$ ipython --no-banner

In [1]: import numpy as np

In [2]: np.set_printoptions(precision=2, suppress=True, linewidth=100)

In [3]: K = np.load("dump.npy")

In [4]: print(K)
[[81  0 36 45]
 [ 0  0  0  0]
 [36  0 16 20]
 [45  0 20 25]]

In [5]: evals, evecs = np.linalg.eigh(K)

In [6]: print(np.round(evecs.T @ K @ evecs, 2) + 0)
[[  0.   0.   0.   0.]
 [  0.   0.   0.   0.]
 [  0.   0.   0.   0.]
 [  0.   0.   0. 122.]]

In [7]: print(np.unique(evals.round(6) + 0, return_counts=True)[1])
[3 1]

In [8]: print(np.round(evecs @ np.diag(evals) @ evecs.T, 2) + 0)
[[81.  0. 36. 45.]
 [ 0.  0.  0.  0.]
 [36.  0. 16. 20.]
 [45.  0. 20. 25.]]

In [9]: print(np.linalg.eigvalsh(K + -2 * np.eye(4)))
[ -2.  -2.  -2. 120.]

In [10]: print(evals.round(2) + 0)
[  0.   0.   0. 122.]

In [11]: evals, evecs = np.linalg.eigh(K)

In [12]: x0 = np.array([2, 3, -3, -2])

In [13]: print(np.round(evecs * np.abs(evals) @ evecs.T, 2) + 0)
[[81.  0. 36. 45.]
 [ 0.  0.  0.  0.]
 [36.  0. 16. 20.]
 [45.  0. 20. 25.]]

In [14]: print((np.sign(evecs[:, -1].round(6)) == np.sign(evecs[0, -1].round(6))).astype(int))
[1 0 1 1]

In [15]: print(x0 @ K @ x0)
16

In [16]: print(np.round(evecs * np.maximum(evals, 0) @ evecs.T, 2) + 0)
[[81.  0. 36. 45.]
 [ 0.  0.  0.  0.]
 [36.  0. 16. 20.]
 [45.  0. 20. 25.]]

In [17]: print((K != 0).astype(int))
[[1 0 1 1]
 [0 0 0 0]
 [1 0 1 1]
 [1 0 1 1]]

In [18]: print(np.round(np.sort(np.linalg.eigvals(K).real), 2) + 0)
[  0.   0.   0. 122.]

In [19]: print(np.flatnonzero(np.linalg.matrix_power((K != 0) + (K.T != 0) + np.eye(4), 4)[3]))
[0 2 3]

In [20]: print((K - K.T) / 2)
[[0. 0. 0. 0.]
 [0. 0. 0. 0.]
 [0. 0. 0. 0.]
 [0. 0. 0. 0.]]

In [21]: print(np.allclose(K @ K.T, K.T @ K))
True

In [22]: print(K @ K)
[[9882    0 4392 5490]
 [   0    0    0    0]
 [4392    0 1952 2440]
 [5490    0 2440 3050]]

In [23]: print(np.round(np.linalg.det(K), 2))
0.0

In [24]: M = np.load("out4.npy")

In [25]: print(M)
[[ 6 -2  0 -7  8]
 [-2 10 -1  0  7]
 [ 0 -1  6  1  6]
 [-7  0  1  6 -1]
 [ 8  7  6 -1 10]]

In [26]: # equal to its transpose

In [27]: evals, evecs = np.linalg.eigh(M)

In [28]: x0 = np.array([0, 0, -3, 3, 1])

In [29]: print((np.sign(evecs[:, -1].round(6)) == np.sign(evecs[0, -1].round(6))).astype(int))
[1 1 1 0 1]

In [30]: print(x0 @ M @ x0)
58

In [31]: print(np.abs(M).sum(axis=1).max(), round(np.abs(evals).max(), 2))
32 20.91

In [32]: print(np.linalg.eigvalsh(M[1:, 1:]))
[-1.15  6.11  8.84 18.2 ]

In [33]: f, r1 = M[4], M[3]

In [34]: print(f @ f)
250

In [35]: pr = (f @ r1) / (f @ f) * f

In [36]: print(np.round(np.linalg.norm(f + r1) ** 2 + np.linalg.norm(f - r1) ** 2, 2))
674.0

In [37]: print(np.outer(f, r1))
[[-56   0   8  48  -8]
 [-49   0   7  42  -7]
 [-42   0   6  36  -6]
 [  7   0  -1  -6   1]
 [-70   0  10  60 -10]]

In [38]: print(round(float((r1 - pr) @ f), 2))
0.0

In [39]: print(r1 - pr)
[-4.89  1.85  2.58  5.74  1.64]

In [40]: print(round(np.linalg.det(M.T), 2))
-14132.0

In [41]: print(np.poly(M))
[     1.    -38.    363.    546. -14570.  14132.]

In [42]: print(round(np.linalg.det(2 * M), 2), round(float(np.linalg.det(M)), 2))
-452224.0 -14132.0

In [43]: print(np.einsum("ij,ji->", M, M))
718

In [44]: rng = np.random.default_rng(26447)

In [45]: z = rng.permutation(5)

In [46]: print(z)
[1 3 0 2 4]

In [47]: M2 = M[z][:, z]

In [48]: print(np.trace(M2))
38

In [49]: print(M2)
[[10  0 -2 -1  7]
 [ 0  6 -7  1 -1]
 [-2 -7  6  0  8]
 [-1  1  0  6  6]
 [ 7 -1  8  6 10]]

In [50]: print(np.diag(M2))
[10  6  6  6 10]

In [51]: print(np.all(np.linalg.eigvalsh(M) > 0))
False

In [52]: data = np.load("arr.npy")

In [53]: print(data)
[[1.   0.9  0.81 0.73 0.66 0.59 0.53 0.48 0.43 0.39 0.35 0.31 0.28 0.25]
 [0.9  1.   0.9  0.81 0.73 0.66 0.59 0.53 0.48 0.43 0.39 0.35 0.31 0.28]
 [0.81 0.9  1.   0.9  0.81 0.73 0.66 0.59 0.53 0.48 0.43 0.39 0.35 0.31]
 [0.73 0.81 0.9  1.   0.9  0.81 0.73 0.66 0.59 0.53 0.48 0.43 0.39 0.35]
 [0.66 0.73 0.81 0.9  1.   0.9  0.81 0.73 0.66 0.59 0.53 0.48 0.43 0.39]
 [0.59 0.66 0.73 0.81 0.9  1.   0.9  0.81 0.73 0.66 0.59 0.53 0.48 0.43]
 [0.53 0.59 0.66 0.73 0.81 0.9  1.   0.9  0.81 0.73 0.66 0.59 0.53 0.48]
 [0.48 0.53 0.59 0.66 0.73 0.81 0.9  1.   0.9  0.81 0.73 0.66 0.59 0.53]
 [0.43 0.48 0.53 0.59 0.66 0.73 0.81 0.9  1.   0.9  0.81 0.73 0.66 0.59]
 [0.39 0.43 0.48 0.53 0.59 0.66 0.73 0.81 0.9  1.   0.9  0.81 0.73 0.66]
 [0.35 0.39 0.43 0.48 0.53 0.59 0.66 0.73 0.81 0.9  1.   0.9  0.81 0.73]
 [0.31 0.35 0.39 0.43 0.48 0.53 0.59 0.66 0.73 0.81 0.9  1.   0.9  0.81]
 [0.28 0.31 0.35 0.39 0.43 0.48 0.53 0.59 0.66 0.73 0.81 0.9  1.   0.9 ]
 [0.25 0.28 0.31 0.35 0.39 0.43 0.48 0.53 0.59 0.66 0.73 0.81 0.9  1.  ]]

In [54]: print(round(float(np.linalg.det(data)), 2))
0.0

In [55]: print(np.allclose(data, data.T))
True

In [56]: z = rng.permutation(14)

In [57]: print(z)
[11  8  7  6  1  9 10  5  4  0  3  2 12 13]

In [58]: M2 = data[z][:, z]

In [59]: print(np.diag(M2))
[1. 1. 1. 1. 1. 1. 1. 1. 1. 1. 1. 1. 1. 1.]

In [60]: print(np.sort(np.abs(np.linalg.eigvals(M2))))
[0.05 0.05 0.06 0.06 0.08 0.09 0.11 0.14 0.18 0.26 0.45 0.89 2.43 9.16]

In [61]: th = np.radians(15)

In [62]: Rm = np.eye(14)

In [63]: Rm[9, 9] = Rm[1, 1] = np.cos(th)

In [64]: Rm[9, 1], Rm[1, 9] = -np.sin(th), np.sin(th)

In [65]: M2 = data @ Rm.T

In [66]: print(round(float(np.linalg.det(Rm)), 2), np.round(np.trace(Rm), 2))
1.0 13.93

In [67]: evals, evecs = np.linalg.eigh(M)

In [68]: print(np.linalg.eigvalsh(M @ M))
[  1.07  32.86  76.05 170.66 437.36]

In [69]: print(np.linalg.svd(M, compute_uv=False))
[20.91 13.06  8.72  5.73  1.03]

In [70]: print(np.linalg.eigvalsh(M + 4 * np.eye(5)))
[-1.73  5.03 12.72 17.06 24.91]

In [71]: print(np.unique(evals.round(6) + 0, return_counts=True)[1])
[1 1 1 1 1]

In [72]: print(np.abs(evecs[:, -1]).round(6).argmax())
4

In [73]: print(np.round(evecs.T @ M @ evecs, 2) + 0)
[[-5.73  0.    0.    0.    0.  ]
 [ 0.    1.03  0.    0.    0.  ]
 [ 0.    0.    8.72  0.    0.  ]
 [ 0.    0.    0.   13.06  0.  ]
 [ 0.    0.    0.    0.   20.91]]

In [74]: F = np.loadtxt("w.csv", delimiter=",")

In [75]: print(F)
[[-2.23  2.65 -0.99  0.27 -1.1   0.55 -0.42  0.55  0.05 -0.42  0.32 -0.82]
 [ 0.   -0.22 -1.57  0.02 -1.07 -2.24 -1.22 -1.06  1.2  -0.97 -0.89  1.25]
 [ 1.44  1.65  0.07 -1.26 -0.15 -0.4   0.32  2.31 -0.29  0.25 -0.66  1.85]
 [-0.48 -0.11  0.13 -1.84  1.28  0.1  -1.26 -0.3  -1.12 -2.09  1.72  0.64]
 [-0.8   0.03  2.71  0.11 -0.64  0.67  0.02  0.04  2.19 -1.13 -0.16  1.03]
 [-1.75 -0.19  0.95  1.15  1.48 -0.86 -1.02  0.58 -1.48  0.35 -1.86  0.73]
 [ 1.12  1.9   0.13  0.66  2.54 -0.72  0.18 -0.74  1.28 -0.64 -0.28 -1.  ]
 [-0.48  0.87 -0.56 -0.05  0.54  1.31  1.06 -2.26 -0.3   0.96 -0.08  2.33]
 [ 0.16  0.15  0.28  0.61 -0.78 -0.62  2.45 -0.39 -1.54 -2.32 -0.73 -0.17]
 [-0.8  -1.28 -1.92 -0.09  1.27  1.4   0.89  1.39  1.28 -1.05 -0.95  0.29]
 [-1.12 -0.04  0.41 -2.93  0.16 -0.84  0.96 -0.67  0.37  0.76 -1.36 -1.15]
 [ 1.28  0.3   0.04 -0.45 -0.62  2.02 -1.64 -0.78 -0.6  -0.8  -2.2  -0.68]]

In [76]: print(np.round(F.T @ F, 2) + 0)
[[16.  0.  0.  0.  0.  0.  0.  0.  0.  0.  0.  0.]
 [ 0. 16.  0.  0.  0.  0.  0.  0.  0.  0.  0.  0.]
 [ 0.  0. 16.  0.  0.  0.  0.  0.  0.  0.  0.  0.]
 [ 0.  0.  0. 16.  0.  0.  0.  0.  0.  0.  0.  0.]
 [ 0.  0.  0.  0. 16.  0.  0.  0.  0.  0.  0.  0.]
 [ 0.  0.  0.  0.  0. 16.  0.  0.  0.  0.  0.  0.]
 [ 0.  0.  0.  0.  0.  0. 16.  0.  0.  0.  0.  0.]
 [ 0.  0.  0.  0.  0.  0.  0. 16.  0.  0.  0.  0.]
 [ 0.  0.  0.  0.  0.  0.  0.  0. 16.  0.  0.  0.]
 [ 0.  0.  0.  0.  0.  0.  0.  0.  0. 16.  0.  0.]
 [ 0.  0.  0.  0.  0.  0.  0.  0.  0.  0. 16.  0.]
 [ 0.  0.  0.  0.  0.  0.  0.  0.  0.  0.  0. 16.]]

In [77]: print(np.round(F @ F.T, 2) + 0)
[[16.  0.  0.  0.  0.  0.  0.  0.  0.  0.  0.  0.]
 [ 0. 16.  0.  0.  0.  0.  0.  0.  0.  0.  0.  0.]
 [ 0.  0. 16.  0.  0.  0.  0.  0.  0.  0.  0.  0.]
 [ 0.  0.  0. 16.  0.  0.  0.  0.  0.  0.  0.  0.]
 [ 0.  0.  0.  0. 16.  0.  0.  0.  0.  0.  0.  0.]
 [ 0.  0.  0.  0.  0. 16.  0.  0.  0.  0.  0.  0.]
 [ 0.  0.  0.  0.  0.  0. 16.  0.  0.  0.  0.  0.]
 [ 0.  0.  0.  0.  0.  0.  0. 16.  0.  0.  0.  0.]
 [ 0.  0.  0.  0.  0.  0.  0.  0. 16.  0.  0.  0.]
 [ 0.  0.  0.  0.  0.  0.  0.  0.  0. 16.  0.  0.]
 [ 0.  0.  0.  0.  0.  0.  0.  0.  0.  0. 16.  0.]
 [ 0.  0.  0.  0.  0.  0.  0.  0.  0.  0.  0. 16.]]

In [78]: print(np.round(np.linalg.pinv(F), 2) + 0)
[[-0.14  0.    0.09 -0.03 -0.05 -0.11  0.07 -0.03  0.01 -0.05 -0.07  0.08]
 [ 0.17 -0.01  0.1  -0.01  0.   -0.01  0.12  0.05  0.01 -0.08  0.    0.02]
 [-0.06 -0.1   0.    0.01  0.17  0.06  0.01 -0.04  0.02 -0.12  0.03  0.  ]
 [ 0.02  0.   -0.08 -0.12  0.01  0.07  0.04  0.    0.04 -0.01 -0.18 -0.03]
 [-0.07 -0.07 -0.01  0.08 -0.04  0.09  0.16  0.03 -0.05  0.08  0.01 -0.04]
 [ 0.03 -0.14 -0.02  0.01  0.04 -0.05 -0.04  0.08 -0.04  0.09 -0.05  0.13]
 [-0.03 -0.08  0.02 -0.08  0.   -0.06  0.01  0.07  0.15  0.06  0.06 -0.1 ]
 [ 0.03 -0.07  0.14 -0.02  0.    0.04 -0.05 -0.14 -0.02  0.09 -0.04 -0.05]
 [ 0.    0.07 -0.02 -0.07  0.14 -0.09  0.08 -0.02 -0.1   0.08  0.02 -0.04]
 [-0.03 -0.06  0.02 -0.13 -0.07  0.02 -0.04  0.06 -0.15 -0.07  0.05 -0.05]
 [ 0.02 -0.06 -0.04  0.11 -0.01 -0.12 -0.02 -0.01 -0.05 -0.06 -0.09 -0.14]
 [-0.05  0.08  0.12  0.04  0.06  0.05 -0.06  0.15 -0.01  0.02 -0.07 -0.04]]

In [79]: f = np.array([3, 6, 2, 4, 0, 1, 6, 1, 7, 5, 5, 6])

In [80]: M2 = F + np.outer(f, np.eye(12)[10])

In [81]: print(np.linalg.matrix_rank(M2 - F))
1

In [82]: z = rng.permutation(12)

In [83]: M2 = F[:, z] * rng.choice([-1, 1], 12)

In [84]: print(M2)
[[-0.42  0.82  0.55 -0.55  0.99 -0.05  2.23  0.42 -1.1  -0.32 -0.27  2.65]
 [-1.22 -1.25 -1.06  2.24  1.57 -1.2  -0.    0.97 -1.07  0.89 -0.02 -0.22]
 [ 0.32 -1.85  2.31  0.4  -0.07  0.29 -1.44 -0.25 -0.15  0.66  1.26  1.65]
 [-1.26 -0.64 -0.3  -0.1  -0.13  1.12  0.48  2.09  1.28 -1.72  1.84 -0.11]
 [ 0.02 -1.03  0.04 -0.67 -2.71 -2.19  0.8   1.13 -0.64  0.16 -0.11  0.03]
 [-1.02 -0.73  0.58  0.86 -0.95  1.48  1.75 -0.35  1.48  1.86 -1.15 -0.19]
 [ 0.18  1.   -0.74  0.72 -0.13 -1.28 -1.12  0.64  2.54  0.28 -0.66  1.9 ]
 [ 1.06 -2.33 -2.26 -1.31  0.56  0.3   0.48 -0.96  0.54  0.08  0.05  0.87]
 [ 2.45  0.17 -0.39  0.62 -0.28  1.54 -0.16  2.32 -0.78  0.73 -0.61  0.15]
 [ 0.89 -0.29  1.39 -1.4   1.92 -1.28  0.8   1.05  1.27  0.95  0.09 -1.28]
 [ 0.96  1.15 -0.67  0.84 -0.41 -0.37  1.12 -0.76  0.16  1.36  2.93 -0.04]
 [-1.64  0.68 -0.78 -2.02 -0.04  0.6  -1.28  0.8  -0.62  2.2   0.45  0.3 ]]

In [85]: U, _, vt = np.linalg.svd(F.T @ M2)

In [86]: print(z)
[ 6 11  7  5  2  8  0  9  4 10  3  1]

In [87]: arr = rng.normal(size=(14, 5)) + 20 * np.array([-1, 2, 4, -5, 2])

In [88]: print(arr)
[[ -19.87   40.24   79.45 -100.45   39.36]
 [ -21.01   38.59   81.63 -100.06   39.91]
 [ -21.6    40.55   80.08  -98.53   40.21]
 [ -21.79   39.19   78.78 -100.17   41.33]
 [ -20.12   40.44   79.79 -100.03   40.21]
 [ -18.95   39.51   82.46 -100.47   42.2 ]
 [ -19.52   38.77   79.86 -100.02   41.15]
 [ -20.28   40.77   82.05  -99.57   39.47]
 [ -18.88   40.79   81.85 -100.23   38.68]
 [ -20.97   38.72   77.99  -99.79   41.08]
 [ -18.88   41.58   78.72  -97.98   39.95]
 [ -21.24   39.95   78.06  -99.75   38.94]
 [ -18.44   40.93   79.49 -100.52   38.31]
 [ -19.54   41.04   78.36 -100.54   38.87]]

In [89]: cen = arr - arr.mean(axis=0)

In [90]: evecs = np.linalg.svd(cen)[2][:1]

In [91]: M2 = cen - cen @ evecs.T @ evecs

In [92]: print(M2.std(axis=0))
[0.95 0.93 0.31 0.71 1.09]

In [93]: print(np.round(np.linalg.norm(M2) / np.linalg.norm(cen), 2))
0.78

In [94]: print((cen @ evecs.T).std(axis=0))
[1.53]
